% ipython --no-banner

In [1]: import numpy as np

In [2]: np.set_printoptions(suppress=True, linewidth=160)

In [3]: tidy = lambda a: np.round(a, 2) + 0

In [4]: mat = np.loadtxt("sample6.csv", delimiter=",")

In [5]: print(mat)
[[ -2.  -2.  -2.  -2.  -2.  -2.  -2.  -2.  -2.]
 [ -2.  -4.  -4.  -4.  -4.  -4.  -4.  -4.  -4.]
 [ -2.  -4.  -6.  -6.  -6.  -6.  -6.  -6.  -6.]
 [ -2.  -4.  -6.  -8.  -8.  -8.  -8.  -8.  -8.]
 [ -2.  -4.  -6.  -8. -10. -10. -10. -10. -10.]
 [ -2.  -4.  -6.  -8. -10. -12. -12. -12. -12.]
 [ -2.  -4.  -6.  -8. -10. -12. -14. -14. -14.]
 [ -2.  -4.  -6.  -8. -10. -12. -14. -16. -16.]
 [ -2.  -4.  -6.  -8. -10. -12. -14. -16. -18.]]

In [6]: # equal to its transpose

In [7]: u = np.array([3, 9, 9, 3, 2, 8, 6, 4, 5])

In [8]: Y = mat + np.outer(u, np.eye(9)[8])

In [9]: tidy(np.linalg.det(Y) / np.linalg.det(mat)), tidy(1 + np.linalg.solve(mat, u)[8])
Out[9]: (np.float64(0.5), np.float64(0.5))

In [10]: Y = mat / np.linalg.norm(mat, axis=1, keepdims=True)

In [11]: cov = Y @ Y.T

In [12]: (cov - 2 * np.eye(9)).round(6).argmax(axis=1)
Out[12]: array([1, 2, 3, 4, 5, 6, 7, 8, 7])

In [13]: (np.abs(cov) > 0.9).astype(int)
Out[13]: 
array([[1, 1, 1, 1, 1, 1, 1, 0, 0],
       [1, 1, 1, 1, 1, 1, 1, 1, 1],
       [1, 1, 1, 1, 1, 1, 1, 1, 1],
       [1, 1, 1, 1, 1, 1, 1, 1, 1],
       [1, 1, 1, 1, 1, 1, 1, 1, 1],
       [1, 1, 1, 1, 1, 1, 1, 1, 1],
       [1, 1, 1, 1, 1, 1, 1, 1, 1],
       [0, 1, 1, 1, 1, 1, 1, 1, 1],
       [0, 1, 1, 1, 1, 1, 1, 1, 1]])

In [14]: tidy(cov)
Out[14]: 
array([[1.  , 0.99, 0.97, 0.95, 0.94, 0.92, 0.91, 0.9 , 0.89],
       [0.99, 1.  , 0.99, 0.98, 0.96, 0.95, 0.94, 0.93, 0.92],
       [0.97, 0.99, 1.  , 0.99, 0.98, 0.97, 0.96, 0.95, 0.94],
       [0.95, 0.98, 0.99, 1.  , 1.  , 0.99, 0.98, 0.97, 0.96],
       [0.94, 0.96, 0.98, 1.  , 1.  , 1.  , 0.99, 0.98, 0.98],
       [0.92, 0.95, 0.97, 0.99, 1.  , 1.  , 1.  , 0.99, 0.99],
       [0.91, 0.94, 0.96, 0.98, 0.99, 1.  , 1.  , 1.  , 0.99],
       [0.9 , 0.93, 0.95, 0.97, 0.98, 0.99, 1.  , 1.  , 1.  ],
       [0.89, 0.92, 0.94, 0.96, 0.98, 0.99, 0.99, 1.  , 1.  ]])

In [15]: print(np.argwhere(np.triu(np.abs(cov) > 0.95, 1)))
[[0 1]
 [0 2]
 [0 3]
 [1 2]
 [1 3]
 [1 4]
 [1 5]
 [2 3]
 [2 4]
 [2 5]
 [2 6]
 [3 4]
 [3 5]
 [3 6]
 [3 7]
 [3 8]
 [4 5]
 [4 6]
 [4 7]
 [4 8]
 [5 6]
 [5 7]
 [5 8]
 [6 7]
 [6 8]
 [7 8]]

In [16]: tidy(np.degrees(np.arccos(np.clip(cov[7, 1], -1, 1))))
Out[16]: np.float64(22.31)
